$ ipython --no-banner

In [1]: import numpy as np

In [2]: from numpy import linalg as LA

In [3]: np.set_printoptions(precision=3, suppress=True, linewidth=140, floatmode="fixed")

In [4]: M = np.cumsum(np.array([[2, 3, 0, 0],
   ...:     [3, 1, 1, 0],
   ...:     [2, 2, 1, 3],
   ...:     [3, 0, 0, 1],
   ...:     [0, 2, 0, 0],
   ...:     [1, 0, 3, 0],
   ...:     [0, 0, 2, 0],
   ...:     [2, 2, 2, 3],
   ...:     [0, 2, 1, 3],
   ...:     [2, 2, 2, 0],
   ...:     [3, 2, 1, 2],
   ...:     [2, 1, 2, 0],
   ...:     [3, 1, 2, 3],
   ...:     [0, 0, 3, 0],
   ...:     [0, 2, 3, 2],
   ...:     [1, 0, 1, 0],
   ...:     [2, 1, 3, 1],
   ...:     [3, 1, 0, 2],
   ...:     [1, 1, 2, 2]]), axis=0)

In [5]: print(M)
[[ 2  3  0  0]
 [ 5  4  1  0]
 [ 7  6  2  3]
 [10  6  2  4]
 [10  8  2  4]
 [11  8  5  4]
 [11  8  7  4]
 [13 10  9  7]
 [13 12 10 10]
 [15 14 12 10]
 [18 16 13 12]
 [20 17 15 12]
 [23 18 17 15]
 [23 18 20 15]
 [23 20 23 17]
 [24 20 24 17]
 [26 21 27 18]
 [29 22 27 20]
 [30 23 29 22]]

In [6]: print(round(float(LA.norm(M, 2)), 3))
134.6

In [7]: print(LA.norm(M, axis=0))
[79.919 64.622 69.993 53.348]

In [8]: print(round(LA.norm(M[12], 1), 3), round(LA.norm(M[12], np.inf), 3))
73.0 23.0

In [9]: print(round(LA.norm(M) ** 2 / LA.norm(M, 2) ** 2, 3))
1.011

In [10]: print(np.round(LA.norm(M, "nuc"), 3))
154.898

In [11]: print(np.round(LA.norm(M[12] - M[18]), 3))
16.34

In [12]: Xs = M - M.mean(axis=0)

In [13]: Uu, sig, Vt = LA.svd(Xs, full_matrices=False)

In [14]: print(np.abs(Vt[0]).argmax())
2

In [15]: print(sig)
[67.480  6.278  4.029  2.630]

In [16]: print(np.round((sig ** 2).sum() ** 2 / (sig ** 4).sum(), 3))
1.028

In [17]: print((np.sign(Uu[:, 0]) == np.sign(Uu[0, 0])).astype(int))
[1 1 1 1 1 1 1 1 1 1 0 0 0 0 0 0 0 0 0]

In [18]: hat = M @ LA.solve(M.T @ M, M.T)

In [19]: print(np.round(LA.eigvalsh(hat), 3) + 0)
[0.000 0.000 0.000 0.000 0.000 0.000 0.000 0.000 0.000 0.000 0.000 0.000 0.000 0.000 0.000 1.000 1.000 1.000 1.000]

In [20]: print(round(np.trace(hat), 3))
4.0

In [21]: E = np.load("test12.npy")

In [22]: print(E)
[[ -4.980  41.873   2.067  50.671]
 [ -1.548  23.513   1.138  26.651]
 [ -0.602  14.418   0.899  15.417]
 [ -0.142   0.295   0.150   0.239]
 [  3.487  -0.881  -2.508  -1.049]
 [  6.831  -0.811  -4.508  -1.845]
 [  9.100  -0.798  -5.795  -2.568]
 [ 15.770  -1.051  -9.408  -5.366]
 [ 19.799  -1.398 -11.516  -7.429]
 [ 20.911  -1.517 -12.091  -8.038]
 [ 30.847  -2.941 -17.132 -14.092]]

In [23]: # null space of dimension 1

In [24]: G = np.cov(E, rowvar=False)

In [25]: print(np.argwhere(np.triu(np.abs(np.corrcoef(E.T)) > 0.8, 1)))
[[0 2]
 [1 3]]

In [26]: print(G.shape)
(4, 4)
